In [1]: import numpy as np

In [2]: import numpy.linalg as la

In [3]: np.set_printoptions(suppress=True, linewidth=140)

In [4]: feats = np.load("block17.npy")

In [5]: feats
Out[5]: 
array([[-3.9,  0.8,  0.4,  0. , -2.9, -0.7],
       [-0.7, -1.2,  4.6,  0.6, -0.3,  1.1],
       [ 1.2, -1.6,  0.8,  3.3, -1.5,  2.6],
       [-0.9, -1.1,  0. ,  1.5, -4.2,  1.8],
       [ 0.8, -4.7,  0.7, -1.1,  0.7,  0.5],
       [-2.8, -0.4,  2. , -1.5,  2.2,  2.4],
       [ 1.5,  2.7, -0.7,  2. ,  0.5,  3.3],
       [-0.3, -2. ,  0.8, -2.8, -3.5,  0.6],
       [-1.2,  1.3, -4. , -2.3, -0.2,  0.1],
       [ 1. ,  2.9,  2.3, -0.4, -2.1,  2.3],
       [ 1.7, -1.1,  4.1, -0.1,  1.2,  1.6],
       [ 4.1, -2. , -1. , -1.1,  1.4, -0.3],
       [ 0.3,  0.4,  1.4, -2.8,  1.9, -3.4],
       [-3.8, -1.7, -2.1, -1.2,  0.6, -1.2],
       [ 0. ,  2.3,  3.5, -1.9, -0.1, -2. ],
       [ 3.3, -1.9,  0.5,  1.8, -1.6, -2. ],
       [-0.3,  0.5,  4.7, -0.2, -1.1, -1.3],
       [-1.5, -0.5,  2.4,  0.8, -3.4, -2.1],
       [-0.8, -1.6,  0.8, -1.6,  4. , -1.7],
       [ 2.1, -1.2,  2.5, -1.2,  2.6, -2.2],
       [ 1.8,  3.3,  2. ,  1.3,  2.2, -0.9],
       [-0.6, -3.7,  2.3,  2.3,  0. , -0.7],
       [-3. ,  1.6,  1.8,  1.7, -2.1, -1.6],
       [-0.4, -2.7,  1.6, -2.2,  3. ,  1.3],
       [ 2.9, -0.3, -2.2,  0.9,  1.4,  3. ],
       [ 1.5,  3.7,  2.4, -0.1, -0.5,  1.8],
       [-0.6, -0.5,  2.6,  3.8, -1.6, -0.5],
       [ 1.9, -0.4,  3.5,  0. , -1. ,  2.8],
       [-0.2, -2.8, -2.8, -0.6, -2.1,  2.1],
       [ 1.6, -1.3,  0.5, -0.4, -0.8, -4.4],
       [-2.7, -2.9,  1.2,  1.3,  2.1, -1.1],
       [ 0.5,  3.2,  0.3,  3.2,  1.2,  1.6]])

In [6]: Z = feats[[29, 15]].astype(float)

In [7]: for _ in range(3):
   ...:     idx = la.norm(feats[:, None] - Z, axis=-1).argmin(axis=1)
   ...:     Z = np.array([feats[idx == j].mean(axis=0) for j in range(2)])
   ...: 

In [8]: idx
Out[8]: array([0, 1, 1, 1, 0, 0, 1, 0, 0, 1, 1, 1, 0, 0, 0, 1, 0, 0, 0, 0, 1, 0, 0, 0, 1, 1, 1, 1, 1, 0, 0, 1])

In [9]: np.abs(Z[1] - Z[0]).argmax()
Out[9]: np.int64(5)

In [10]: x = np.array([4, -5, 5, -2, 3, -4])

In [11]: rhs = feats @ x

In [12]: np.round(la.pinv(feats) @ feats, 1) + 0
Out[12]: 
array([[1., 0., 0., 0., 0., 0.],
       [0., 1., 0., 0., 0., 0.],
       [0., 0., 1., 0., 0., 0.],
       [0., 0., 0., 1., 0., 0.],
       [0., 0., 0., 0., 1., 0.],
       [0., 0., 0., 0., 0., 1.]])

In [13]: np.round(la.lstsq(feats, rhs)[0], 1)
Out[13]: array([ 4., -5.,  5., -2.,  3., -4.])

In [14]: np.round(la.solve(feats.T @ feats, feats.T @ rhs), 1)
Out[14]: array([ 4., -5.,  5., -2.,  3., -4.])

In [15]: rng = np.random.default_rng(386422)

In [16]: rhs = rhs + 0.3 * rng.normal(size=32)

In [17]: rhs.round(1)
Out[17]: 
array([-23.4,  19.4,  -4.8, -20.7,  33. ,   0.5, -26.6,   5.6, -27.9, -13.8,  30.3,  29. ,  31.4,  -8.2,  17.8,  25. ,  22. ,   5.7,  31.2,
        45.6,   8.6,  26.6, -14. ,  28.1,  -7.6,  -8.7,   2.9,  12.6, -14.1,  31.4,  17.1, -21.8])

In [18]: b, *_ = la.lstsq(feats, rhs)

In [19]: b.round()
Out[19]: array([ 4., -5.,  5., -2.,  3., -4.])

In [20]: [round(float(la.norm(la.solve(feats.T @ feats + lam * np.eye(6), feats.T @ rhs))), 2) for lam in (0, 1, 10, 100)]
Out[20]: [9.77, 9.71, 9.19, 6.02]

In [21]: round(la.norm(rhs - feats @ b), 1)
Out[21]: np.float64(1.6)

In [22]: hat = feats @ la.solve(feats.T @ feats, feats.T)

In [23]: np.allclose(hat @ hat, hat)
Out[23]: True

In [24]: la.matrix_rank(np.eye(32) - hat)
Out[24]: np.int64(26)

In [25]: np.round(la.eigvalsh(hat), 1) + 0
Out[25]: array([0., 0., 0., 0., 0., 0., 0., 0., 0., 0., 0., 0., 0., 0., 0., 0., 0., 0., 0., 0., 0., 0., 0., 0., 0., 0., 1., 1., 1., 1., 1., 1.])

In [26]: X = np.eye(3, dtype=int)[rng.permutation(3)] * np.array([-4, -5, 2])

In [27]: X
Out[27]: 
array([[-4,  0,  0],
       [ 0,  0,  2],
       [ 0, -5,  0]])

In [28]: np.allclose(X @ X.T, X.T @ X)
Out[28]: False

In [29]: (X + X.T) / 2
Out[29]: 
array([[-4. ,  0. ,  0. ],
       [ 0. ,  0. , -1.5],
       [ 0. , -1.5,  0. ]])

In [30]: round(float(la.det(X)), 1)
Out[30]: -40.0

In [31]: np.trace(X)
Out[31]: np.int64(-4)

In [32]: la.matrix_power(X, 4)
Out[32]: 
array([[256,   0,   0],
       [  0, 100,   0],
       [  0,   0, 100]])

In [33]: (X - X.T) / 2
Out[33]: 
array([[ 0. ,  0. ,  0. ],
       [ 0. ,  0. ,  3.5],
       [ 0. , -3.5,  0. ]])

In [34]: hat = np.triu(np.array([[1, 3, 0], [3, 2, 3], [2, 1, 2]]), 1) + np.eye(3)

In [35]: out = hat @ X @ la.inv(hat)

In [36]: hat @ X - X @ hat
Out[36]: 
array([[  0.,  12.,   6.],
       [  0., -15.,   0.],
       [  0.,   0.,  15.]])

In [37]: out
Out[37]: 
array([[ -4.,  12., -30.],
       [  0., -15.,  47.],
       [  0.,  -5.,  15.]])

In [38]: np.trace(out), np.trace(X)
Out[38]: (np.float64(-4.0), np.int64(-4))

In [39]: la.matrix_rank(out)
Out[39]: np.int64(3)

In [40]: J = np.array([[-4, -2, -6, -3],
    ...:     [-2, -2, -3, -3],
    ...:     [-2, -1, -6, -3],
    ...:     [-1, -1, -3, -3]])

In [41]: Q = J.astype(float).copy()

In [42]: for j in range(4):
    ...:     Q[:, j] -= Q[:, :j] @ (Q[:, :j].T @ Q[:, j])
    ...:     Q[:, j] /= la.norm(Q[:, j])
    ...: 

In [43]: np.round(Q.T @ Q, 1) + 0
Out[43]: 
array([[1., 0., 0., 0.],
       [0., 1., 0., 0.],
       [0., 0., 1., 0.],
       [0., 0., 0., 1.]])

In [44]: np.round(Q.T @ J, 1) + 0
Out[44]: 
array([[5. , 3. , 9. , 5.4],
       [0. , 1. , 0. , 1.8],
       [0. , 0. , 3. , 1.8],
       [0. , 0. , 0. , 0.6]])

In [45]: hat = np.triu(np.array([[1, 0, 3, 0], [2, 1, 3, 1], [2, 3, 3, 3], [2, 2, 0, 2]]), 1) + np.eye(4)

In [46]: out = hat @ J @ la.inv(hat)

In [47]: la.matrix_rank(out)
Out[47]: np.int64(4)

In [48]: round(float(la.det(out)), 1)
Out[48]: 9.0

In [49]: np.trace(out), np.trace(J)
Out[49]: (np.float64(-15.0), np.int64(-15))

In [50]: Z = np.array([[-1.1, 0.5, -0.5, -0.6, 0.7, -1.0]])

In [51]: M = np.array([[1],
    ...:     [2],
    ...:     [2],
    ...:     [-1],
    ...:     [2],
    ...:     [0],
    ...:     [1],
    ...:     [-2],
    ...:     [2],
    ...:     [0],
    ...:     [1],
    ...:     [-1],
    ...:     [-1],
    ...:     [1],
    ...:     [0],
    ...:     [-1],
    ...:     [1],
    ...:     [0]]) @ Z + 0.3 * rng.normal(size=(18, 6))

In [52]: M.round(1) + 0
Out[52]: 
array([[-0.9,  0.7, -0.3, -0.4,  1. , -1.2],
       [-1.9,  0.7, -0.9, -0.6,  1.6, -2. ],
       [-2.1,  1.3, -0.9, -1.1,  1.2, -1.7],
       [ 1.3, -0.7,  0.3,  1. , -0.4,  0.9],
       [-2.3,  1.3, -0.8, -1.4,  1.9, -1.7],
       [-0.4, -0.4, -0.1,  0.4, -0.5,  0. ],
       [-0.8,  0. , -0.1, -0.5,  0.7, -0.9],
       [ 1.9, -0.1,  1.1,  1.2, -1.6,  2. ],
       [-1.8,  0.7, -0.7, -0.9,  1.6, -1.7],
       [-0.4,  0.5,  0. ,  0. , -0.3, -0.1],
       [-1.1,  0.5, -0.7, -0.5,  0.5, -1.1],
       [ 1. , -0.5,  0.3,  0.9, -0.3,  0.6],
       [ 0.8, -0.4,  0.9,  0.7, -0.5,  1.2],
       [-0.7,  0.7, -1. , -1. ,  1.3, -1. ],
       [ 0.1,  0.8, -0.1,  0.2,  0. , -0.5],
       [ 1.1, -1. ,  0.5,  0.4, -0.8,  1.2],
       [-0.7,  1. , -0.2, -0.6,  0.6, -1. ],
       [ 0.5, -0.8, -0.1, -0.5, -0.5,  0.4]])

In [53]: Q, Rm = la.qr(M)

In [54]: Q.round(1) + 0
Out[54]: 
array([[-0.2,  0.1,  0.1,  0. , -0.2,  0.3],
       [-0.4, -0.1, -0.1, -0.4, -0.2,  0.1],
       [-0.4,  0.1,  0. ,  0. ,  0.3, -0.2],
       [ 0.2, -0.1, -0.2, -0.3, -0.3,  0. ],
       [-0.4,  0.1,  0.2,  0.2, -0.2, -0.4],
       [-0.1, -0.3,  0. , -0.4,  0.4, -0.1],
       [-0.2, -0.2,  0.2,  0.2, -0.2,  0.4],
       [ 0.4,  0.4,  0.2, -0.1,  0.1, -0.2],
       [-0.3, -0.1,  0.1,  0. , -0.2,  0. ],
       [-0.1,  0.1,  0.2, -0.1,  0.4,  0. ],
       [-0.2,  0. , -0.2, -0.2,  0.2,  0.1],
       [ 0.2,  0. , -0.2, -0.3, -0.3,  0. ],
       [ 0.1,  0. ,  0.5,  0. , -0.2, -0.2],
       [-0.1,  0.2, -0.6,  0.2, -0.2, -0.3],
       [ 0. ,  0.5, -0.2, -0.2,  0.1,  0.3],
       [ 0.2, -0.3,  0. ,  0.2,  0. , -0.1],
       [-0.1,  0.4,  0.1,  0.2,  0. ,  0.4],
       [ 0.1, -0.3, -0.3,  0.5,  0.2,  0.1]])

In [55]: Q.shape, Rm.shape
Out[55]: ((18, 6), (6, 6))

In [56]: np.trace(Q @ Q.T)
Out[56]: np.float64(6.0)

In [57]: np.round(abs(Rm[0, 0]), 1), round(la.norm(M[:, 0]), 1)
Out[57]: (np.float64(5.4), np.float64(5.4))

In [58]: np.allclose(Rm.T @ Rm, M.T @ M)
Out[58]: True
